% python3 -q
>>> import numpy as np
>>> np.set_printoptions(suppress=True, linewidth=140)
>>> u = np.array([3, 2, 0, 0])
>>> M = -1 * np.eye(4) + np.outer(u, u)
>>> M
array([[ 8.,  6.,  0.,  0.],
       [ 6.,  3.,  0.,  0.],
       [ 0.,  0., -1.,  0.],
       [ 0.,  0.,  0., -1.]])
>>> other = np.linalg.inv(M)
>>> np.allclose(other, M.T)
False
>>> [round(float(np.linalg.det(M[:i, :i])), 2) + 0 for i in range(1, 5)]
[8.0, -12.0, 12.0, -12.0]
>>> w, evecs = np.linalg.eigh(M)
>>> x0 = np.array([-2, 3, 1, -2])
>>> np.round(evecs * np.maximum(w, 0) @ evecs.T, 2)
array([[8.31, 5.54, 0.  , 0.  ],
       [5.54, 3.69, 0.  , 0.  ],
       [0.  , 0.  , 0.  , 0.  ],
       [0.  , 0.  , 0.  , 0.  ]])
>>> np.abs(M).sum(axis=1).max(), np.abs(w).max()
(np.float64(14.0), np.float64(12.0))
>>> np.round(evecs * np.abs(w) @ evecs.T, 2)
array([[8.62, 5.08, 0.  , 0.  ],
       [5.08, 4.38, 0.  , 0.  ],
       [0.  , 0.  , 1.  , 0.  ],
       [0.  , 0.  , 0.  , 1.  ]])
>>> x0 @ M @ x0 / (x0 @ x0), w[0], w[-1]
(np.float64(-1.0), np.float64(-1.0), np.float64(12.0))
>>> np.round(np.linalg.eigvalsh(M[1:, 1:]), 2)
array([-1., -1.,  3.])
>>> Q = M.astype(float).copy()
>>> for j in range(4):
...     Q[:, j] -= Q[:, :j] @ (Q[:, :j].T @ Q[:, j])
...     Q[:, j] /= np.linalg.norm(Q[:, j])
... 
>>> Q.round(2)
array([[ 0.8,  0.6,  0. ,  0. ],
       [ 0.6, -0.8,  0. ,  0. ],
       [ 0. ,  0. , -1. ,  0. ],
       [ 0. ,  0. ,  0. , -1. ]])
>>> E = np.array([[0, 0, 0],
...     [0, 0, 0],
...     [1, 1, 0],
...     [0, 0, 0],
...     [0, 1, 2],
...     [1, 2, 2],
...     [0, 0, 0],
...     [0, 1, 2],
...     [0, 0, 0],
...     [2, 2, 2],
...     [0, 0, 0],
...     [1, 1, 0],
...     [2, 2, 2],
...     [0, 0, 0],
...     [2, 2, 2],
...     [0, 0, 0],
...     [0, 1, 2],
...     [0, 0, 0],
...     [0, 1, 2],
...     [2, 2, 2]])
>>> E
array([[0, 0, 0],
       [0, 0, 0],
       [1, 1, 0],
       [0, 0, 0],
       [0, 1, 2],
       [1, 2, 2],
       [0, 0, 0],
       [0, 1, 2],
       [0, 0, 0],
       [2, 2, 2],
       [0, 0, 0],
       [1, 1, 0],
       [2, 2, 2],
       [0, 0, 0],
       [2, 2, 2],
       [0, 0, 0],
       [0, 1, 2],
       [0, 0, 0],
       [0, 1, 2],
       [2, 2, 2]])
>>> W1 = np.array([[1, 2, 2], [0, 3, 2], [2, 2, 1]])
>>> c = np.array([-1, -2, -2])
>>> hid = np.maximum(E @ W1 + c, 0)
>>> (hid > 0).mean(axis=0)
array([0.45, 0.55, 0.55])
>>> (hid > 0).astype(int)
array([[0, 0, 0],
       [0, 0, 0],
       [0, 1, 1],
       [0, 0, 0],
       [1, 1, 1],
       [1, 1, 1],
       [0, 0, 0],
       [1, 1, 1],
       [0, 0, 0],
       [1, 1, 1],
       [0, 0, 0],
       [0, 1, 1],
       [1, 1, 1],
       [0, 0, 0],
       [1, 1, 1],
       [0, 0, 0],
       [1, 1, 1],
       [0, 0, 0],
       [1, 1, 1],
       [1, 1, 1]])
>>> np.linalg.matrix_rank(hid)
np.int64(3)
>>> cent = np.array([[2, 1], [3, 1], [3, 3]])
>>> (hid @ cent).round(6).argmax(axis=1)
array([0, 0, 0, 0, 0, 0, 0, 0, 0, 0, 0, 0, 0, 0, 0, 0, 0, 0, 0, 0])
